% python3 -q
>>> import numpy as np
>>> np.set_printoptions(suppress=True, linewidth=140)
>>> tidy = lambda a: np.round(a, 2) + 0
>>> rng = np.random.default_rng(3062)
>>> W0 = rng.normal(size=(12, 3))
>>> W0 = 3 * W0 / np.linalg.norm(W0, axis=1, keepdims=True)
>>> tidy(W0)
array([[-0.24, -2.49,  1.66],
       [ 0.93,  2.45, -1.46],
       [ 2.84, -0.82, -0.52],
       [-2.83,  0.99,  0.07],
       [ 2.01, -0.17,  2.22],
       [ 0.19,  2.99,  0.08],
       [ 0.13, -1.33, -2.69],
       [-0.48,  0.  ,  2.96],
       [-0.57, -2.29, -1.85],
       [ 1.83, -1.66, -1.7 ],
       [ 1.8 ,  1.27,  2.03],
       [ 2.11, -0.6 , -2.05]])
>>> Xs = W0 - W0.mean(axis=0)
>>> V = np.linalg.svd(Xs)[2][:1]
>>> A2 = Xs - Xs @ V.T @ V
>>> tidy((Xs @ V.T).std(axis=0))
array([1.95])
>>> print(tidy(np.linalg.norm(A2) / np.linalg.norm(Xs)))
0.75
>>> np.linalg.norm(A2, axis=1).round(6).argmax()
np.int64(3)
>>> E = np.array([[-2.07, -7.16, 6.66],
...     [3.28, 5.83, -7.43],
...     [-0.64, 0.53, -9.97],
...     [8.44, 4.55, -2.85],
...     [3.77, 8.66, 3.28],
...     [-1.43, 4.55, 8.79],
...     [4.67, 7.72, 4.32],
...     [7.85, -4.29, -4.46],
...     [3.57, -5.75, -7.36],
...     [-4.04, -8.97, 1.79],
...     [-0.54, 9.97, -0.51],
...     [8.67, 4.85, -1.13],
...     [6.41, -6.3, -4.38],
...     [6.95, 4.59, -5.54],
...     [0.72, 0.19, -9.97],
...     [-6.93, -7.2, 0.29]])
>>> C = E[[5, 13]].astype(float)
>>> for _ in range(5):
...     lab = np.linalg.norm(E[:, None] - C, axis=-1).argmin(axis=1)
...     C = np.array([E[lab == j].mean(axis=0) for j in range(2)])
... 
>>> lab
array([0, 1, 1, 1, 0, 0, 0, 1, 1, 0, 1, 1, 1, 1, 1, 0])
>>> print(tidy(C))
[[-1.   -0.4   4.19]
 [ 4.47  1.42 -5.36]]
>>> tidy(C[1] - C[0])
array([ 5.48,  1.82, -9.55])
>>> x0 = np.array([2, -2, -2])
>>> target = E @ x0
>>> tidy(np.linalg.pinv(E) @ E)
array([[1., 0., 0.],
       [0., 1., 0.],
       [0., 0., 1.]])
>>> print(tidy(np.linalg.solve(E.T @ E, E.T @ target)))
[ 2. -2. -2.]
>>> tidy(np.linalg.lstsq(E, target)[0])
array([ 2., -2., -2.])
>>> try:
...     np.linalg.solve(E, target)
... except np.linalg.LinAlgError as e:
...     print("failed:", e)
... 
failed: Last 2 dimensions of the array must be square
>>> target = target + 0.1 * rng.normal(size=16)
>>> tidy(target)
array([ -3.35,   9.82,  17.92,  13.39, -16.32, -29.46, -14.72,  33.12,  33.5 ,   6.2 , -20.16,  10.01,  34.12,  15.75,  20.91,   0.  ])
>>> coef, *_ = np.linalg.lstsq(E, target)
>>> [round(float(np.linalg.norm(np.linalg.solve(E.T @ E + lam * np.eye(3), E.T @ target))), 2) for lam in (0, 1, 10, 100)]
[3.46, 3.46, 3.39, 2.89]
>>> tidy(coef)
array([ 1.99, -2.  , -2.01])
>>> coef.round()
array([ 2., -2., -2.])
>>> tidy(np.linalg.norm(target - E @ coef))
np.float64(0.47)
>>> A2 = np.array([[4, 4, 1], [2, -2, 4], [-5, 5, 0]])
>>> K = A2 + A2.T
>>> K
array([[ 8,  6, -4],
       [ 6, -4,  9],
       [-4,  9,  0]])
>>> lab = rng.permutation(3)
>>> lab
array([0, 1, 2])
>>> A2 = K[lab][:, lab]
>>> tidy(np.sort(np.abs(np.linalg.eigvals(A2))))
array([ 7.11, 10.5 , 13.61])
>>> tidy(np.linalg.det(A2)), tidy(np.linalg.det(K[lab]))
(np.float64(-1016.0), np.float64(-1016.0))
>>> np.diag(A2)
array([ 8, -4,  0])
>>> A2
array([[ 8,  6, -4],
       [ 6, -4,  9],
       [-4,  9,  0]])
>>> tidy(np.poly(K))
array([   1.,   -4., -165., 1016.])
>>> np.einsum("ii->", K)
np.int64(4)
>>> np.kron(np.eye(2, dtype=int), K)
array([[ 8,  6, -4,  0,  0,  0],
       [ 6, -4,  9,  0,  0,  0],
       [-4,  9,  0,  0,  0,  0],
       [ 0,  0,  0,  8,  6, -4],
       [ 0,  0,  0,  6, -4,  9],
       [ 0,  0,  0, -4,  9,  0]])
>>> print(tidy(np.linalg.det(2 * K)), tidy(np.linalg.det(K)))
-8128.0 -1016.0
>>> tidy(np.linalg.eigvals(K))
array([-13.61,  10.5 ,   7.11])
>>> sig = 10 * 0.9 ** np.arange(3)
>>> q, _ = np.linalg.qr(np.array([[0.4, 1.6, 0.4], [-1.6, 0.6, 0.0], [2.5, 0.4, -0.7]]))
>>> data = rng.normal(size=(23, 3)) * sig @ q
>>> tidy(data)
array([[  3.03,  -7.67,  -2.29],
       [  0.42,   6.23,  -0.44],
       [  9.82, -10.7 ,   3.35],
       [  3.85,   1.77,   5.15],
       [  1.29, -12.07,   3.38],
       [ -2.58,  -4.5 ,  -3.45],
       [ -0.82,   1.64, -10.12],
       [  9.34,  10.93,   1.21],
       [-22.11,   2.81,   3.04],
       [  0.86,  -5.47,  -4.52],
       [  1.38,  13.66,  -4.32],
       [  0.15,  21.25,   5.05],
       [ -5.08,  -5.68,   7.88],
       [ 18.93, -10.43,   1.43],
       [ -2.68,  -6.82,   3.09],
       [  7.87,  -1.95,   6.03],
       [-12.09,  -4.55,   1.42],
       [ -0.56, -10.22,  -0.22],
       [-27.99,   7.57,  -5.56],
       [ 12.87,  10.45,  -8.19],
       [ -0.66,  -2.12,  17.03],
       [-10.8 , -15.65,  -8.59],
       [  5.04,  10.1 ,  12.98]])
>>> vals, V = np.linalg.eigh(K)
>>> x0 = np.array([3, 2, 2])
>>> tidy(V * np.maximum(vals, 0) @ V.T)
array([[ 9.36,  2.79, -1.48],
       [ 2.79,  3.58,  3.05],
       [-1.48,  3.05,  4.68]])
>>> print(tidy(x0 @ K @ x0 / (x0 @ x0)), tidy(vals[0]), tidy(vals[-1]))
8.94 -13.61 10.5
>>> np.abs(K).sum(axis=1).max(), tidy(np.abs(vals).max())
(np.int64(19), np.float64(13.61))
>>> tidy(V * np.abs(vals) @ V.T)
array([[10.71, -0.41,  1.04],
       [-0.41, 11.15, -2.91],
       [ 1.04, -2.91,  9.35]])
>>> q, Rm = np.linalg.qr(E)
>>> q.shape, Rm.shape
((16, 3), (3, 3))
>>> print(tidy(q.T @ q))
[[1. 0. 0.]
 [0. 1. 0.]
 [0. 0. 1.]]
>>> np.trace(q @ q.T)
np.float64(3.0)
>>> tidy(Rm)
array([[ 20.71,   9.39,  -9.16],
       [  0.  , -23.26,  -4.79],
       [  0.  ,   0.  ,  20.86]])
>>> np.allclose(Rm.T @ Rm, E.T @ E)
True
>>> Xs = (data - data.mean(axis=0)) / data.std(axis=0)
>>> np.argwhere(np.abs(Xs) > 2)
array([[ 8,  0],
       [11,  1],
       [18,  0],
       [20,  2]])
>>> tidy(Xs.std(axis=0))
array([1., 1., 1.])
>>> coef = np.linalg.lstsq(np.delete(Xs, 2, axis=1), Xs[:, 2])[0]
>>> tidy(coef)
array([0.14, 0.04])
>>> np.abs(coef).argmax()
np.int64(0)
>>> C = data[[20, 0]].astype(float)
>>> for _ in range(5):
...     lab = np.linalg.norm(data[:, None] - C, axis=-1).argmin(axis=1)
...     C = np.array([data[lab == j].mean(axis=0) for j in range(2)])
... 
>>> lab
array([1, 1, 1, 1, 1, 1, 1, 1, 0, 1, 1, 0, 0, 1, 1, 1, 0, 1, 0, 1, 0, 1, 0])
>>> np.abs(C[1] - C[0]).argmax()
np.int64(0)
>>> x0 = np.array([0, -1, -3])
>>> target = data @ x0
>>> tidy(np.linalg.lstsq(data, target)[0])
array([ 0., -1., -3.])
>>> tidy(np.linalg.solve(data.T @ data, data.T @ target))
array([ 0., -1., -3.])
>>> target = target + 0.05 * rng.normal(size=23)
>>> tidy(target)
array([ 14.57,  -4.99,   0.67, -17.27,   2.  ,  14.82,  28.65, -14.54, -11.95,  19.06,  -0.65, -36.53, -17.96,   6.11,  -2.5 , -16.07,
         0.29,  10.87,   9.07,  14.07, -48.99,  41.4 , -49.01])
>>> coef, *_ = np.linalg.lstsq(data, target)
>>> [round(float(np.linalg.norm(np.linalg.solve(data.T @ data + lam * np.eye(3), data.T @ target))), 2) for lam in (0, 1, 10, 100)]
[3.16, 3.16, 3.13, 2.89]
>>> tidy(data.T @ (target - data @ coef))
array([0., 0., 0.])
>>> arr = np.loadtxt("sample1.csv", delimiter=",")
>>> arr
array([[0., 4.],
       [0., 0.]])
>>> Uu, sig = np.linalg.svd(arr)
Traceback (most recent call last):
  File "<python-input-84>", line 1, in <module>
    Uu, sig = np.linalg.svd(arr)
    ^^^^^^^
ValueError: too many values to unpack (expected 2)
>>> Uu, sig, Vt = np.linalg.svd(arr, full_matrices=False)
>>> np.cumsum(sig ** 2) / np.sum(sig ** 2)
array([1., 1.])
>>> np.allclose(Uu * sig @ Vt, arr)
True
>>> print(Uu.T @ Uu)
[[1. 0.]
 [0. 1.]]
>>> Uu, sig, Vt = np.linalg.svd(arr)
>>> np.argmax(sig[:-1] / (sig[1:] + 1e-6)) + 1
np.int64(1)
>>> A2 = Uu[:, :1] @ np.diag(sig[:1]) @ Vt[:1]
>>> tidy(np.linalg.norm(arr - A2) / np.linalg.norm(arr))
np.float64(0.0)
>>> np.abs(arr - A2).max()
np.float64(0.0)
>>> A = np.loadtxt("mat.csv", delimiter=",")
>>> A
array([[0., 2., 1.],
       [2., 0., 2.],
       [1., 2., 0.]])
>>> x0 = np.array([0, -3, -1])
>>> (A * x0).sum(axis=1)
array([-7., -2., -6.])
>>> np.sign((A @ x0).round(6))
array([-1., -1., -1.])
>>> A @ np.ones(3)
array([3., 4., 3.])
>>> print(A @ np.eye(3)[1])
[2. 0. 2.]
